$ ipython --no-banner

In [1]: import numpy as np

In [2]: np.set_printoptions(suppress=True, linewidth=100)

In [3]: def rd(a):
   ...:     return np.round(a, 3) + 0
   ...: 

In [4]: data = np.loadtxt("arr.csv", delimiter=",")

In [5]: data
Out[5]: 
array([[-2.,  0.,  0.],
       [ 0.,  1.,  0.],
       [ 0.,  0., -3.]])

In [6]: # symmetric, so the eigenvalues are real

In [7]: rng = np.random.default_rng(935847)

In [8]: labels = rng.permutation(3)

In [9]: labels
Out[9]: array([1, 2, 0])

In [10]: other = data[labels][:, labels]

In [11]: other
Out[11]: 
array([[ 1.,  0.,  0.],
       [ 0., -3.,  0.],
       [ 0.,  0., -2.]])

In [12]: print(np.trace(other))
-4.0

In [13]: rd(np.sort(np.abs(np.linalg.eigvals(other))))
Out[13]: array([1., 2., 3.])

In [14]: data[:, 2] @ data[:, 1]
Out[14]: np.float64(0.0)

In [15]: [round(float(np.linalg.det(data[:i, :i])), 2) + 0 for i in range(1, 4)]
Out[15]: [-2.0, -2.0, 6.0]

In [16]: x = np.array([8, 0, 1])

In [17]: rhs = data @ x

In [18]: rhs
Out[18]: array([-16.,   0.,  -3.])

In [19]: rd(np.linalg.solve(data, rhs))
Out[19]: array([8., 0., 1.])

In [20]: rd(np.linalg.solve(data, data[:, 1]))
Out[20]: array([0., 1., 0.])

In [21]: rd(np.linalg.solve(data, rhs + data[:, 0]))
Out[21]: array([9., 0., 1.])

In [22]: rd(np.linalg.solve(data.T, data[0]))
Out[22]: array([1., 0., 0.])

In [23]: F = np.load("dump.npy")

In [24]: F
Out[24]: 
array([[0, 0, 0, 1],
       [0, 1, 0, 0],
       [1, 0, 0, 0],
       [0, 0, 1, 0]])

In [25]: x = np.array([2, 1, 2, 1])

In [26]: rd(np.abs(np.linalg.eigvals(F)))
Out[26]: array([1., 1., 1., 1.])

In [27]: F @ np.ones(4)
Out[27]: array([1., 1., 1., 1.])

In [28]: F.sum(axis=1)
Out[28]: array([1, 1, 1, 1])

In [29]: p = np.eye(4)[0]

In [30]: for _ in range(3):
    ...:     p = p @ F
    ...:     print(p.round(3))
    ...: 
[0. 0. 0. 1.]
[0. 0. 1. 0.]
[1. 0. 0. 0.]

In [31]: t3 = np.stack([F, 5 * F, F[::-1]])

In [32]: t3.sum(axis=0)
Out[32]: 
array([[0, 0, 1, 6],
       [1, 6, 0, 0],
       [6, 1, 0, 0],
       [0, 0, 6, 1]])

In [33]: rd(np.linalg.det(t3))
Out[33]: array([  1., 625.,   1.])

In [34]: (t3 @ F.T).shape
Out[34]: (3, 4, 4)

In [35]: print(np.linalg.matrix_rank(t3))
[4 4 4]

In [36]: t3.shape
Out[36]: (3, 4, 4)

In [37]: np.linalg.matrix_rank(t3.reshape(3, -1))
Out[37]: np.int64(2)

In [38]: print(F[:, 3] @ F[:, 2])
0

In [39]: print(F.T @ F)
[[1 0 0 0]
 [0 1 0 0]
 [0 0 1 0]
 [0 0 0 1]]

In [40]: rd(np.linalg.pinv(F))
Out[40]: 
array([[0., 0., 1., 0.],
       [0., 1., 0., 0.],
       [0., 0., 0., 1.],
       [1., 0., 0., 0.]])

In [41]: rd(np.linalg.svd(F, compute_uv=False))
Out[41]: array([1., 1., 1., 1.])

In [42]: mat = np.loadtxt("x.csv", delimiter=",")

In [43]: mat
Out[43]: 
array([[1.   , 0.9  , 0.81 , 0.729],
       [0.9  , 1.   , 0.9  , 0.81 ],
       [0.81 , 0.9  , 1.   , 0.9  ],
       [0.729, 0.81 , 0.9  , 1.   ]])

In [44]: low = np.linalg.cholesky(mat)

In [45]: rd(np.prod(np.diag(low)) ** 2), rd(np.linalg.det(mat))
Out[45]: (np.float64(0.007), np.float64(0.007))

In [46]: mat / np.sqrt(np.outer(np.diag(mat), np.diag(mat)))
Out[46]: 
array([[1.   , 0.9  , 0.81 , 0.729],
       [0.9  , 1.   , 0.9  , 0.81 ],
       [0.81 , 0.9  , 1.   , 0.9  ],
       [0.729, 0.81 , 0.9  , 1.   ]])

In [47]: print(rd(low @ low.T))
[[1.    0.9   0.81  0.729]
 [0.9   1.    0.9   0.81 ]
 [0.81  0.9   1.    0.9  ]
 [0.729 0.81  0.9   1.   ]]

In [48]: print(np.linalg.eigvalsh(mat).min() > 0)
True

In [49]: rd(np.diag(low) ** 2)
Out[49]: array([1.  , 0.19, 0.19, 0.19])

In [50]: np.allclose(mat, mat.T)
Out[50]: True

In [51]: print((mat - mat.T) / 2)
[[0. 0. 0. 0.]
 [0. 0. 0. 0.]
 [0. 0. 0. 0.]
 [0. 0. 0. 0.]]

In [52]: print(rd(mat @ mat))
[[2.998 3.119 3.086 2.916]
 [3.119 3.276 3.258 3.086]
 [3.086 3.258 3.276 3.119]
 [2.916 3.086 3.119 2.998]]

In [53]: Q, vecs = np.linalg.qr(data[:, :2])[0], np.linalg.qr(data[:, 2:])[0]

In [54]: sigma = np.linalg.svd(Q.T @ vecs, compute_uv=False)

In [55]: (sigma > 0.9).sum()
Out[55]: np.int64(0)

In [56]: rd(np.linalg.norm(Q @ Q.T - vecs @ vecs.T, 2))
Out[56]: np.float64(1.0)

In [57]: Q, _ = np.linalg.qr(np.array([[-2.4, 0.2, -0.6], [0.2, -0.5, 1.4], [0.8, 0.4, 0.9]]))

In [58]: A = 2 * Q

In [59]: print(rd(A))
[[-1.891  0.311  0.571]
 [ 0.158 -1.484  1.331]
 [ 0.63   1.304  1.379]]

In [60]: rd(A @ A.T)
Out[60]: 
array([[4., 0., 0.],
       [0., 4., 0.],
       [0., 0., 4.]])

In [61]: rd(np.linalg.svd(A, compute_uv=False))
Out[61]: array([2., 2., 2.])

In [62]: Q = A.astype(float).copy()

In [63]: for j in range(3):
    ...:     Q[:, j] -= Q[:, :j] @ (Q[:, :j].T @ Q[:, j])
    ...:     Q[:, j] /= np.linalg.norm(Q[:, j])
    ...: 

In [64]: rd(Q.T @ Q)
Out[64]: 
array([[1., 0., 0.],
       [0., 1., 0.],
       [0., 0., 1.]])

In [65]: x = np.array([-2, -8, -3])

In [66]: rhs = A @ x

In [67]: print(rd(rhs))
[ -0.417   7.563 -15.831]

In [68]: rd(np.linalg.solve(A, rhs))
Out[68]: array([-2., -8., -3.])

In [69]: E = np.loadtxt("data.csv", delimiter=",")

In [70]: print(E)
[[ 0.054  0.054 -2.   ]
 [-0.938 -0.938 -2.   ]
 [ 0.591  0.591 -2.   ]
 [-0.191 -0.191 -2.   ]
 [-1.711 -1.711 -2.   ]
 [-0.944 -0.944 -2.   ]
 [-2.883 -2.883 -2.   ]
 [-0.241 -0.241 -2.   ]
 [-2.634 -2.634 -2.   ]
 [-0.84  -0.84  -2.   ]]

In [71]: # null space of dimension 1

In [72]: left, sigma, Vt = np.linalg.svd(E)

In [73]: vecs = Vt[:(sigma > 1e-8).sum()]

In [74]: x = E[8] + -1 * E[7] + rng.integers(2) * np.eye(3)[0]

In [75]: x
Out[75]: array([-2.393, -2.393,  0.   ])

In [76]: np.allclose(vecs.T @ vecs @ x, x)
Out[76]: True

In [77]: np.linalg.matrix_rank(np.vstack([E, x]))
Out[77]: np.int64(2)

In [78]: rd(np.linalg.norm(x - vecs.T @ vecs @ x))
Out[78]: np.float64(0.0)

In [79]: np.argsort(-np.linalg.norm(E, axis=0).round(6), kind="stable")[:3]
Out[79]: array([2, 0, 1])

In [80]: np.linalg.matrix_rank(E, rtol=0.1)
Out[80]: np.int64(2)

In [81]: np.linalg.cond(E) > 100
Out[81]: np.True_

In [82]: rd(np.linalg.norm(E, 2) / np.linalg.norm(E))
Out[82]: np.float64(0.914)

In [83]: rk = np.linalg.matrix_rank(E)

In [84]: rk
Out[84]: np.int64(2)

In [85]: null = np.linalg.svd(E)[2][rk:].T

In [86]: [int(np.linalg.matrix_rank(np.delete(E, i, axis=0))) for i in range(10)]
Out[86]: [2, 2, 2, 2, 2, 2, 2, 2, 2, 2]

In [87]: [int(np.linalg.matrix_rank(E[:, :j + 1])) for j in range(3)]
Out[87]: [1, 1, 2]

In [88]: rd(null[:, 0] / null[np.abs(null[:, 0]).round(6).argmax(), 0])
Out[88]: array([ 1., -1.,  0.])

In [89]: m1 = np.loadtxt("w.csv", delimiter=",")

In [90]: print(m1)
[[-1.029 -1.196  2.895]
 [-1.105 -1.136  3.222]
 [-0.918 -1.012  2.967]
 [-0.864 -0.981  2.953]
 [-1.126 -0.958  3.02 ]
 [-1.189 -0.847  2.996]
 [-0.838 -0.932  3.056]
 [-0.868 -1.052  3.138]
 [-1.064 -0.945  2.976]
 [-1.062 -0.92   2.849]
 [-1.048 -0.805  3.137]
 [-0.952 -0.852  2.966]
 [-1.137 -0.936  2.949]
 [ 2.914 -0.947  0.024]
 [ 2.961 -1.229 -0.045]
 [ 3.05  -1.174  0.122]
 [ 3.131 -1.165  0.029]
 [ 2.801 -0.971 -0.01 ]
 [ 2.977 -0.859  0.032]
 [ 3.038 -1.086  0.104]
 [ 3.037 -1.155 -0.027]
 [ 3.122 -0.787  0.107]
 [ 3.036 -1.01   0.06 ]
 [ 3.001 -1.152  0.082]
 [ 2.999 -1.083  0.013]
 [ 3.198 -0.961 -0.045]]

In [91]: Xs = m1 - m1.mean(axis=0)

In [92]: vecs = np.linalg.svd(Xs)[2][:2]

In [93]: other = Xs - Xs @ vecs.T @ vecs

In [94]: print(rd(other.std(axis=0)))
[0.055 0.008 0.075]

In [95]: rd((Xs @ vecs.T).std(axis=0))
Out[95]: array([2.509, 0.119])

In [96]: W1 = np.array([[-8, 4], [-8, 1], [-1, 9]])

In [97]: c = np.array([0, 0])

In [98]: H = np.maximum(m1 @ W1 + c, 0)

In [99]: np.linalg.matrix_rank(H)
Out[99]: np.int64(2)

In [100]: C = np.array([[1, 0, -1], [2, -2, 3]])

In [101]: W1 @ C
Out[101]: 
array([[  0,  -8,  20],
       [ -6,  -2,  11],
       [ 17, -18,  28]])

In [102]: other = np.array([[2, -2, -3], [-1, 2, 1], [-3, 3, 0]])

In [103]: rd(np.einsum("ij->j", m1))
Out[103]: array([ 26.065, -26.151,  39.57 ])

In [104]: print(np.vstack([m1, other.T]).shape)
(29, 3)

In [105]: D = np.linalg.norm(m1[:, None] - m1[None], axis=-1)

In [106]: D.mean(axis=1).argmax()
Out[106]: np.int64(1)

In [107]: D[9].round(6).argsort(kind="stable")[:4]
Out[107]: array([ 9, 12,  8, 11])

In [108]: np.linalg.matrix_rank(D ** 2)
Out[108]: np.int64(5)

In [109]: left, sigma, Vt = np.linalg.svd(m1)

In [110]: np.argmax(sigma[:-1] / (sigma[1:] + 1e-6)) + 1
Out[110]: np.int64(2)

In [111]: rd(sigma)
Out[111]: array([12.814, 10.602,  0.568])

In [112]: other = left[:, :2] @ np.diag(sigma[:2]) @ Vt[:2]

In [113]: np.linalg.matrix_rank(other)
Out[113]: np.int64(2)

In [114]: print(rd(np.linalg.norm(m1 - other, 2)), rd(sigma[2]))
0.568 0.568

In [115]: print(rd(np.abs(m1 - other).max()))
0.249

In [116]: rd(np.linalg.norm(m1 - other) / np.linalg.norm(m1))
Out[116]: np.float64(0.034)

In [117]: feats = np.load("layer8.npy")

In [118]: feats
Out[118]: 
array([[  8.209,   1.302,   6.738],
       [-24.503,  -3.773,  -2.622],
       [ -5.903,   1.19 ,   1.946],
       [-11.187,   0.359,   2.064],
       [ -1.495,  -1.499,   6.632],
       [ -2.267,   4.14 ,  -8.572],
       [  0.047,  -3.18 ,  -3.99 ],
       [ -2.919,  -1.925,   7.059],
       [  2.815,   1.306,  -3.326],
       [ 16.091,   3.158,  -1.043],
       [-16.98 ,   0.488,   0.734],
       [  4.537,   1.565,   3.439],
       [ -7.805,  -3.112,   5.122],
       [  8.382,  -2.391,  -9.806],
       [ -3.62 ,  -1.092,  -0.856],
       [ -0.549,   0.003,  -0.97 ],
       [  3.86 ,   1.697,   5.103],
       [ -8.425,  -6.482,  -1.507],
       [ -9.444,   3.703, -12.374],
       [ -0.321,  -9.037,   6.902],
       [  0.48 ,  -2.758,   3.563]])

In [119]: x = np.array([0, 3, 8])

In [120]: rhs = feats @ x

In [121]: rd(np.linalg.lstsq(feats, rhs)[0])
Out[121]: array([0., 3., 8.])

In [122]: rd(np.linalg.pinv(feats) @ feats)
Out[122]: 
array([[1., 0., 0.],
       [0., 1., 0.],
       [0., 0., 1.]])

In [123]: rhs = rhs + 0.3 * rng.normal(size=21)

In [124]: print(rd(rhs))
[ 57.891 -31.6    19.063  17.84   49.04  -56.371 -40.968  51.095 -22.345   1.297   7.079  31.811
  31.412 -85.144 -10.293  -7.635  46.602 -31.492 -87.727  28.551  20.578]

In [125]: c, *_ = np.linalg.lstsq(feats, rhs)

In [126]: rd(c)
Out[126]: array([0.001, 2.954, 7.995])

In [127]: rd(feats.T @ (rhs - feats @ c))
Out[127]: array([0., 0., 0.])

In [128]: c.round()
Out[128]: array([0., 3., 8.])

In [129]: [round(float(np.linalg.norm(np.linalg.solve(feats.T @ feats + lam * np.eye(3), feats.T @ rhs))), 2) for lam in (0, 1, 10, 100)]
Out[129]: [8.52, 8.5, 8.28, 6.81]

In [130]: M = np.load("test11.npy")

In [131]: rd(M)
Out[131]: 
array([[0.118, 0.276, 0.118, 0.118],
       [0.276, 0.645, 0.276, 0.276],
       [0.118, 0.276, 0.118, 0.118],
       [0.118, 0.276, 0.118, 0.118]])

In [132]: # rank 1

In [133]: (M - M.T) / 2
Out[133]: 
array([[0., 0., 0., 0.],
       [0., 0., 0., 0.],
       [0., 0., 0., 0.],
       [0., 0., 0., 0.]])

In [134]: rd(M @ M)
Out[134]: 
array([[0.118, 0.276, 0.118, 0.118],
       [0.276, 0.645, 0.276, 0.276],
       [0.118, 0.276, 0.118, 0.118],
       [0.118, 0.276, 0.118, 0.118]])

In [135]: np.allclose(M, M.T)
Out[135]: True

In [136]: x = np.array([2, 0, 3, 2])

In [137]: h = np.maximum(M @ x, 0)

In [138]: rd(M.T @ h)
Out[138]: array([0.829, 1.934, 0.829, 0.829])

In [139]: rd(np.tanh(M @ x))
Out[139]: array([0.68 , 0.959, 0.68 , 0.68 ])

In [140]: np.flatnonzero(h > 1e-9)
Out[140]: array([0, 1, 2, 3])

In [141]: print(rd(h))
[0.829 1.934 0.829 0.829]

In [142]: rd(np.maximum(M @ x, 0) - np.maximum(-M @ x, 0))
Out[142]: array([0.829, 1.934, 0.829, 0.829])

In [143]: ev, vecs = np.linalg.eigh(M)

In [144]: x = np.array([0, 2, 1, 2])

In [145]: rd(vecs * np.maximum(ev, 0) @ vecs.T)
Out[145]: 
array([[0.118, 0.276, 0.118, 0.118],
       [0.276, 0.645, 0.276, 0.276],
       [0.118, 0.276, 0.118, 0.118],
       [0.118, 0.276, 0.118, 0.118]])

In [146]: rd(x @ M @ x / (x @ x)), rd(ev[0]), rd(ev[-1])
Out[146]: (np.float64(0.773), np.float64(0.0), np.float64(1.0))

In [147]: print((np.sign(vecs[:, -1].round(6)) == np.sign(vecs[0, -1].round(6))).astype(int))
[1 1 1 1]

In [148]: rd(np.linalg.eigvalsh(M[1:, 1:]))
Out[148]: array([0.   , 0.   , 0.882])

In [149]: rd(vecs * np.abs(ev) @ vecs.T)
Out[149]: 
array([[0.118, 0.276, 0.118, 0.118],
       [0.276, 0.645, 0.276, 0.276],
       [0.118, 0.276, 0.118, 0.118],
       [0.118, 0.276, 0.118, 0.118]])
